>>> import numpy as np
>>> np.set_printoptions(precision=2, suppress=True, linewidth=140)
>>> E = np.load("w.npy")
>>> print(E)
[[ 1 -1  1 -1  1 -1  1 -1]
 [ 1  1 -1 -1  1  1 -1 -1]
 [ 1 -1 -1  1 -1  1  1 -1]
 [ 1  1 -1 -1 -1 -1  1  1]
 [ 1 -1 -1  1  1 -1 -1  1]]
>>> print(E.sum(axis=0))
[ 5 -1 -3 -1  1 -1  1 -1]
>>> print(E.mean(axis=0))
[ 1.  -0.2 -0.6 -0.2  0.2 -0.2  0.2 -0.2]
>>> E[5]
Traceback (most recent call last):
  File "<python-input-6>", line 1, in <module>
    E[5]
    ~^^^
IndexError: index 5 is out of bounds for axis 0 with size 5
>>> print(np.linalg.matrix_rank(E))
5
>>> print(np.count_nonzero(E))
40
>>> print(E - E[0])
[[ 0  0  0  0  0  0  0  0]
 [ 0  2 -2  0  0  2 -2  0]
 [ 0  0 -2  2 -2  2  0  0]
 [ 0  2 -2  0 -2  0  0  2]
 [ 0  0 -2  2  0  0 -2  2]]
>>> print(E.shape)
(5, 8)
>>> print(np.round(np.linalg.norm(E), 2))
6.32
>>> print(np.linalg.svd(E, compute_uv=False))
[2.83 2.83 2.83 2.83 2.83]
>>> print(E.ravel(order="F"))
[ 1  1  1  1  1 -1  1 -1  1 -1  1 -1 -1 -1 -1 -1 -1  1 -1  1  1  1 -1 -1  1 -1  1  1 -1 -1  1 -1  1  1 -1 -1 -1 -1  1  1]
>>> print(E.reshape(-1, 2))
[[ 1 -1]
 [ 1 -1]
 [ 1 -1]
 [ 1 -1]
 [ 1  1]
 [-1 -1]
 [ 1  1]
 [-1 -1]
 [ 1 -1]
 [-1  1]
 [-1  1]
 [ 1 -1]
 [ 1  1]
 [-1 -1]
 [-1 -1]
 [ 1  1]
 [ 1 -1]
 [-1  1]
 [ 1 -1]
 [-1  1]]
>>> T = E.reshape(5, 2, -1)
>>> print(np.einsum("ihd,ihd->ih", T, T))
[[4 4]
 [4 4]
 [4 4]
 [4 4]
 [4 4]]
>>> print(T.transpose(1, 0, 2))
[[[ 1 -1  1 -1]
  [ 1  1 -1 -1]
  [ 1 -1 -1  1]
  [ 1  1 -1 -1]
  [ 1 -1 -1  1]]

 [[ 1 -1  1 -1]
  [ 1  1 -1 -1]
  [-1  1  1 -1]
  [-1 -1  1  1]
  [ 1 -1 -1  1]]]
>>> print(np.einsum("ihd,jhd->hij", T, T).shape)
(2, 5, 5)
>>> print(T.shape)
(5, 2, 4)
>>> print(np.round(np.linalg.norm(E) ** 2 / np.linalg.norm(E, 2) ** 2, 2))
5.0
>>> print(round(float(np.linalg.norm(E[0] - E[2])), 2))
4.0
>>> data = np.loadtxt("sample10.csv", delimiter=",")
>>> print(data)
[[ 0.03 -0.15 -0.09]
 [-0.15  0.69  0.44]
 [-0.09  0.44  0.28]]
>>> rank = np.linalg.matrix_rank(data)
>>> print(rank)
1
>>> null = np.linalg.svd(data)[2][rank:].T
>>> print(np.linalg.matrix_rank(data.T @ data), np.linalg.matrix_rank(data @ data.T))
1 1
>>> print(np.round(data @ null, 2) + 0)
[[0. 0.]
 [0. 0.]
 [0. 0.]]
>>> print([int(np.linalg.matrix_rank(np.delete(data, i, axis=0))) for i in range(3)])
[1, 1, 1]
>>> U, sigma, Vh = np.linalg.svd(data)
>>> evecs = Vh[:(sigma > 1e-8).sum()]
>>> rng = np.random.default_rng(9451)
>>> vec = data[2] + -1 * data[1] + rng.integers(2) * np.eye(3)[0]
>>> print(vec)
[ 1.05 -0.24 -0.16]
>>> print(np.allclose(evecs.T @ evecs @ vec, vec))
False
>>> print(np.linalg.matrix_rank(np.vstack([data, vec])))
2
>>> f = np.array([-1, -3])
>>> print(np.array([np.convolve(row, f, "same") for row in data]))
[[-0.03  0.05  0.53]
 [ 0.15 -0.24 -2.5 ]
 [ 0.09 -0.16 -1.6 ]]
>>> print(np.correlate(data[2], data[0], "full"))
[ 0.01 -0.03 -0.09 -0.03  0.01]
>>> print(np.linalg.cond(data) > 100)
True
>>> print(np.argsort(-np.linalg.norm(data, axis=0).round(6), kind="stable")[:3])
[1 2 0]
>>> labels = rng.permutation(3)
>>> print(labels)
[2 1 0]
>>> B = data[labels][:, labels]
>>> print(np.diag(B))
[0.28 0.69 0.03]
>>> m1 = np.loadtxt("a.csv", delimiter=",")
>>> print(m1)
[[ 0.3  -0.22 -0.87 -1.25]
 [ 1.5  -0.9   0.    0.1 ]
 [ 0.4  -1.    1.   -0.3 ]
 [ 1.    0.2   0.4   1.1 ]
 [-1.5  -1.2   0.5  -1.2 ]
 [ 0.2   0.1  -1.1  -0.7 ]]
>>> vec = np.array([2, -1, 0, 1])
>>> rhs = m1 @ vec
>>> beta, lr = np.zeros(4), 1 / np.linalg.norm(m1, 2) ** 2
>>> for i in range(8):
...     beta -= lr * m1.T @ (m1 @ beta - rhs)
...     if i % 2 == 0: print(i, round(np.linalg.norm(m1 @ beta - rhs), 2))
... 
0 1.62
2 0.43
4 0.24
6 0.21
>>> print(beta)
[ 2.14 -0.68  0.29  0.7 ]
>>> print(round(np.linalg.cond(m1), 2))
7.42
>>> f, g = m1[4], m1[2]
>>> print(f @ f)
5.38
>>> pr = (f @ g) / (f @ f) * f
>>> print(np.linalg.matrix_rank(np.outer(f, g)))
1
>>> Q, evecs = np.linalg.qr(m1[:, :2])[0], np.linalg.qr(m1[:, 2:])[0]
>>> sigma = np.linalg.svd(Q.T @ evecs, compute_uv=False)
>>> print((sigma > 0.9).sum())
1
>>> print(np.degrees(np.arccos(sigma.clip(0, 1))))
[17.58 80.62]
>>> th = np.radians(36)
>>> r_ = np.eye(4)
>>> r_[1, 1] = r_[3, 3] = np.cos(th)
>>> r_[1, 3], r_[3, 1] = -np.sin(th), np.sin(th)
>>> print(r_)
[[ 1.    0.    0.    0.  ]
 [ 0.    0.81  0.   -0.59]
 [ 0.    0.    1.    0.  ]
 [ 0.    0.59  0.    0.81]]
>>> B = m1 @ r_.T
>>> print(np.allclose(m1 @ m1.T, B @ B.T))
True
>>> print(np.abs(B - m1).max(axis=0))
[0.   0.93 0.   0.55]
>>> print(round(np.linalg.det(r_), 2), round(np.trace(r_), 2))
1.0 3.62
>>> print(B)
[[ 0.3   0.56 -0.87 -1.14]
 [ 1.5  -0.79  0.   -0.45]
 [ 0.4  -0.63  1.   -0.83]
 [ 1.   -0.48  0.4   1.01]
 [-1.5  -0.27  0.5  -1.68]
 [ 0.2   0.49 -1.1  -0.51]]
>>> print(np.allclose(np.linalg.norm(m1, axis=1), np.linalg.norm(B, axis=1)))
True
>>> A = np.load("block7.npy")
>>> print(A)
[[1.   0.2  0.04 0.01]
 [0.2  1.   0.2  0.04]
 [0.04 0.2  1.   0.2 ]
 [0.01 0.04 0.2  1.  ]]
>>> vec = np.array([2, 0, 2, 2])
>>> rhs = A @ vec
>>> beta, lr = np.zeros(4), 1 / np.linalg.norm(A, 2) ** 2
>>> for i in range(60):
...     beta -= lr * A.T @ (A @ beta - rhs)
...     if i % 10 == 0: print(i, round(np.linalg.norm(A @ beta - rhs), 2))
... 
0 1.06
10 0.03
20 0.0
30 0.0
40 0.0
50 0.0
>>> print(beta.round(2) + 0)
[2. 0. 2. 2.]
>>> ev, evecs = np.linalg.eigh(A)
>>> print(ev)
[0.71 0.85 1.08 1.36]
>>> print(np.linalg.eigvalsh(A @ A))
[0.5  0.72 1.17 1.86]
>>> print(np.round(evecs.T @ evecs, 2) + 0)
[[1. 0. 0. 0.]
 [0. 1. 0. 0.]
 [0. 0. 1. 0.]
 [0. 0. 0. 1.]]
>>> print(np.abs(evecs[:, -1]))
[0.4  0.58 0.58 0.4 ]
>>> print(np.linalg.svd(A, compute_uv=False))
[1.36 1.08 0.85 0.71]
>>> print(np.abs(evecs[:, -1]).round(6).argmax())
1
>>> print((ev > 1e-8).sum(), (ev < -1e-8).sum())
4 0
>>> print(np.linalg.eigvalsh(A + 2 * np.eye(4)))
[2.71 2.85 3.08 3.36]
>>> K = np.load("layer3.npy")
>>> print(K)
[[ 24. -35.  30.  35. -45.   5.]
 [-35.  48. -42. -49.  63.  -7.]
 [ 30. -42.  35.  42. -54.   6.]
 [ 35. -49.  42.  48. -63.   7.]
 [-45.  63. -54. -63.  80.  -9.]
 [  5.  -7.   6.   7.  -9.   0.]]
>>> # symmetric, so the eigenvalues are real
>>> ev, evecs = np.linalg.eigh(K)
>>> print(np.round(evecs.T @ K @ evecs, 2) + 0)
[[ -1.   0.   0.   0.   0.   0.]
 [  0.  -1.   0.   0.   0.   0.]
 [  0.   0.  -1.   0.   0.   0.]
 [  0.   0.   0.  -1.   0.   0.]
 [  0.   0.   0.   0.  -1.   0.]
 [  0.   0.   0.   0.   0. 240.]]
>>> print(np.round(evecs.T @ evecs, 2) + 0)
[[1. 0. 0. 0. 0. 0.]
 [0. 1. 0. 0. 0. 0.]
 [0. 0. 1. 0. 0. 0.]
 [0. 0. 0. 1. 0. 0.]
 [0. 0. 0. 0. 1. 0.]
 [0. 0. 0. 0. 0. 1.]]
>>> print(np.linalg.eigvalsh(K + 4 * np.eye(6)))
[  3.   3.   3.   3.   3. 244.]
>>> print(np.abs(evecs[:, -1]).round(6).argmax())
4
>>> print(np.abs(evecs[:, -1]))
[0.32 0.45 0.39 0.45 0.58 0.06]
>>> print(np.linalg.svd(K, compute_uv=False))
[240.   1.   1.   1.   1.   1.]
>>> print(np.round(evecs @ np.diag(ev) @ evecs.T, 2) + 0)
[[ 24. -35.  30.  35. -45.   5.]
 [-35.  48. -42. -49.  63.  -7.]
 [ 30. -42.  35.  42. -54.   6.]
 [ 35. -49.  42.  48. -63.   7.]
 [-45.  63. -54. -63.  80.  -9.]
 [  5.  -7.   6.   7.  -9.   0.]]
>>> print(np.linalg.eigvalsh(K @ K))
[    1.     1.     1.     1.     1. 57600.]
>>> print(np.unique(ev.round(6) + 0, return_counts=True)[1])
[5 1]
>>> print((ev > 1e-8).sum(), (ev < -1e-8).sum())
1 5
>>> B = np.array([[0, 0, 2],
...     [-1, -2, 2],
...     [-2, -1, -2],
...     [1, 2, -1],
...     [-1, 0, -2],
...     [1, -1, -2]])
>>> B @ K
Traceback (most recent call last):
  File "<python-input-104>", line 1, in <module>
    B @ K
    ~~^~~
ValueError: matmul: Input operand 1 has a mismatch in its core dimension 0, with gufunc signature (n?,k),(k,m?)->(n?,m?) (size 6 is different from 3)
>>> print(np.einsum("ik,kj->ji", K, B))
[[  60.  -83.   74.   83. -107.   11.]
 [ 105. -145.  127.  145. -189.   22.]
 [ -37.   47.  -40.  -48.   65.   -5.]]
>>> print(np.einsum("ik,kj->ij", K, B))
[[  60.  105.  -37.]
 [ -83. -145.   47.]
 [  74.  127.  -40.]
 [  83.  145.  -48.]
 [-107. -189.   65.]
 [  11.   22.   -5.]]
>>> print(B.T @ K.T)
[[  60.  -83.   74.   83. -107.   11.]
 [ 105. -145.  127.  145. -189.   22.]
 [ -37.   47.  -40.  -48.   65.   -5.]]
>>> print(np.linalg.matrix_rank(np.vstack([K, B.T])))
6
>>> print(round(np.linalg.norm(K, "nuc"), 2))
245.0
>>> print(round(np.linalg.norm(K) ** 2 / np.linalg.norm(K, 2) ** 2, 2))
1.0
>>> print(np.linalg.norm(K, axis=1).argmax())
4
>>> K.reshape(6, 7)
Traceback (most recent call last):
  File "<python-input-112>", line 1, in <module>
    K.reshape(6, 7)
    ~~~~~~~~~^^^^^^
ValueError: cannot reshape array of size 36 into shape (6,7)
>>> print(K.ravel(order="F"))
[ 24. -35.  30.  35. -45.   5. -35.  48. -42. -49.  63.  -7.  30. -42.  35.  42. -54.   6.  35. -49.  42.  48. -63.   7. -45.  63. -54.
 -63.  80.  -9.   5.  -7.   6.   7.  -9.   0.]
>>> print(K.reshape(2, -1))
[[ 24. -35.  30.  35. -45.   5. -35.  48. -42. -49.  63.  -7.  30. -42.  35.  42. -54.   6.]
 [ 35. -49.  42.  48. -63.   7. -45.  63. -54. -63.  80.  -9.   5.  -7.   6.   7.  -9.   0.]]
>>> T = K.reshape(6, 2, -1)
>>> print(T.transpose(1, 0, 2))
[[[ 24. -35.  30.]
  [-35.  48. -42.]
  [ 30. -42.  35.]
  [ 35. -49.  42.]
  [-45.  63. -54.]
  [  5.  -7.   6.]]

 [[ 35. -45.   5.]
  [-49.  63.  -7.]
  [ 42. -54.   6.]
  [ 48. -63.   7.]
  [-63.  80.  -9.]
  [  7.  -9.   0.]]]
>>> print(T[:, 0])
[[ 24. -35.  30.]
 [-35.  48. -42.]
 [ 30. -42.  35.]
 [ 35. -49.  42.]
 [-45.  63. -54.]
 [  5.  -7.   6.]]
>>> print(np.swapaxes(T, 1, 2)[2])
[[ 30.  42.]
 [-42. -54.]
 [ 35.   6.]]
